$ ipython --no-banner

In [1]: import numpy as np

In [2]: import numpy.linalg as la

In [3]: np.set_printoptions(precision=3, suppress=True, linewidth=140)

In [4]: K = np.loadtxt("case17.csv", delimiter=",")

In [5]: K
Out[5]: 
array([[ 0.7,  0.6,  0.5],
       [ 0. , -0.6, -1.2],
       [-0.1, -1.7,  1.1],
       [ 0.1,  0.8,  0.2],
       [-1. ,  0.9,  0.9],
       [-0.8,  1.7,  1.3],
       [-0.7, -3.7, -0.5],
       [-0.4,  0.1,  0. ],
       [ 1.2, -1.5,  2.2],
       [ 0.3, -1. ,  0.8],
       [-0.1, -0.2,  0.9],
       [-1.4,  0.4, -0.4],
       [ 0.7, -2.1,  0.7],
       [-0.6, -1.5, -0.5],
       [-1. ,  1. ,  0. ]])

In [6]: Ac = K - K.mean(axis=0)

In [7]: evecs = la.svd(Ac)[2][:1]

In [8]: B = Ac - Ac @ evecs.T @ evecs

In [9]: (Ac @ evecs.T).std(axis=0)
Out[9]: array([1.43])

In [10]: B.std(axis=0)
Out[10]: array([0.654, 0.11 , 0.833])

In [11]: la.norm(B, axis=1).round(6).argmax()
Out[11]: np.int64(8)

In [12]: np.round(la.norm(B) / la.norm(Ac), 3)
Out[12]: np.float64(0.597)

In [13]: np.diag(evecs.T @ evecs)
Out[13]: array([0.036, 0.962, 0.002])

In [14]: rng = np.random.default_rng(5437)

In [15]: z = rng.permutation(3)

In [16]: B = K[:, z] * rng.choice([-1, 1], 3)

In [17]: B
Out[17]: 
array([[ 0.5,  0.7,  0.6],
       [-1.2,  0. , -0.6],
       [ 1.1, -0.1, -1.7],
       [ 0.2,  0.1,  0.8],
       [ 0.9, -1. ,  0.9],
       [ 1.3, -0.8,  1.7],
       [-0.5, -0.7, -3.7],
       [ 0. , -0.4,  0.1],
       [ 2.2,  1.2, -1.5],
       [ 0.8,  0.3, -1. ],
       [ 0.9, -0.1, -0.2],
       [-0.4, -1.4,  0.4],
       [ 0.7,  0.7, -2.1],
       [-0.5, -0.6, -1.5],
       [ 0. , -1. ,  1. ]])

In [18]: U, _, vt = la.svd(K.T @ B)

In [19]: np.round(la.lstsq(K, B)[0], 3) + 0
Out[19]: 
array([[0., 1., 0.],
       [0., 0., 1.],
       [1., 0., 0.]])

In [20]: z
Out[20]: array([2, 0, 1])

In [21]: cov = np.cov(B, rowvar=False)

In [22]: np.round(np.corrcoef(B[:, 0], B[:, 1])[0, 1], 3)
Out[22]: np.float64(0.457)

In [23]: la.eigvalsh(cov)[::-1]
Out[23]: array([2.19 , 0.945, 0.27 ])

In [24]: np.argsort(-B.std(axis=0).round(6), kind="stable")
Out[24]: array([2, 0, 1])

In [25]: cov.shape
Out[25]: (3, 3)

In [26]: np.median(B, axis=0)
Out[26]: array([ 0.5, -0.1, -0.2])

In [27]: np.polyfit(B[:, 0], B[:, 1], 1)
Out[27]: array([ 0.386, -0.361])

In [28]: np.corrcoef(B.T)
Out[28]: 
array([[ 1.   ,  0.457,  0.099],
       [ 0.457,  1.   , -0.312],
       [ 0.099, -0.312,  1.   ]])

In [29]: E = np.load("x.npy")

In [30]: E
Out[30]: 
array([[ -4,   7,   4],
       [  9,  -7,  -1],
       [  7,  -5,   2],
       [-22,  21,   6]])

In [31]: vec = np.array([0, 0, -2])

In [32]: y = E @ vec

In [33]: np.round(la.pinv(E) @ E, 3) + 0
Out[33]: 
array([[1., 0., 0.],
       [0., 1., 0.],
       [0., 0., 1.]])

In [34]: y
Out[34]: array([ -8,   2,  -4, -12])

In [35]: y = y + 0.05 * rng.normal(size=4)

In [36]: y
Out[36]: array([ -8.046,   2.061,  -3.976, -11.998])

In [37]: coef, *_ = la.lstsq(E, y)

In [38]: [round(float(la.norm(la.solve(E.T @ E + lam * np.eye(3), E.T @ y))), 2) for lam in (0, 1, 10, 100)]
Out[38]: [1.99, 1.75, 1.28, 0.48]

In [39]: round(float(la.norm(y - E @ coef)), 3)
Out[39]: 0.069

In [40]: np.round(E.T @ (y - E @ coef), 3) + 0
Out[40]: array([0., 0., 0.])

In [41]: proj = E @ la.solve(E.T @ E, E.T)

In [42]: np.round(la.eigvalsh(proj), 3) + 0
Out[42]: array([0., 1., 1., 1.])

In [43]: r0, g = E[0], E[3]

In [44]: r0 @ r0
Out[44]: np.int64(81)

In [45]: p = (r0 @ g) / (r0 @ r0) * r0

In [46]: np.outer(r0, g)
Out[46]: 
array([[  88,  -84,  -24],
       [-154,  147,   42],
       [ -88,   84,   24]])

In [47]: la.matrix_rank(np.outer(r0, g))
Out[47]: np.int64(1)

In [48]: np.round(la.norm(r0 + g) ** 2 + la.norm(r0 - g) ** 2, 3)
Out[48]: np.float64(2084.0)

In [49]: p
Out[49]: array([-12.79 ,  22.383,  12.79 ])

In [50]: np.round((g - p) @ r0, 3)
Out[50]: np.float64(0.0)
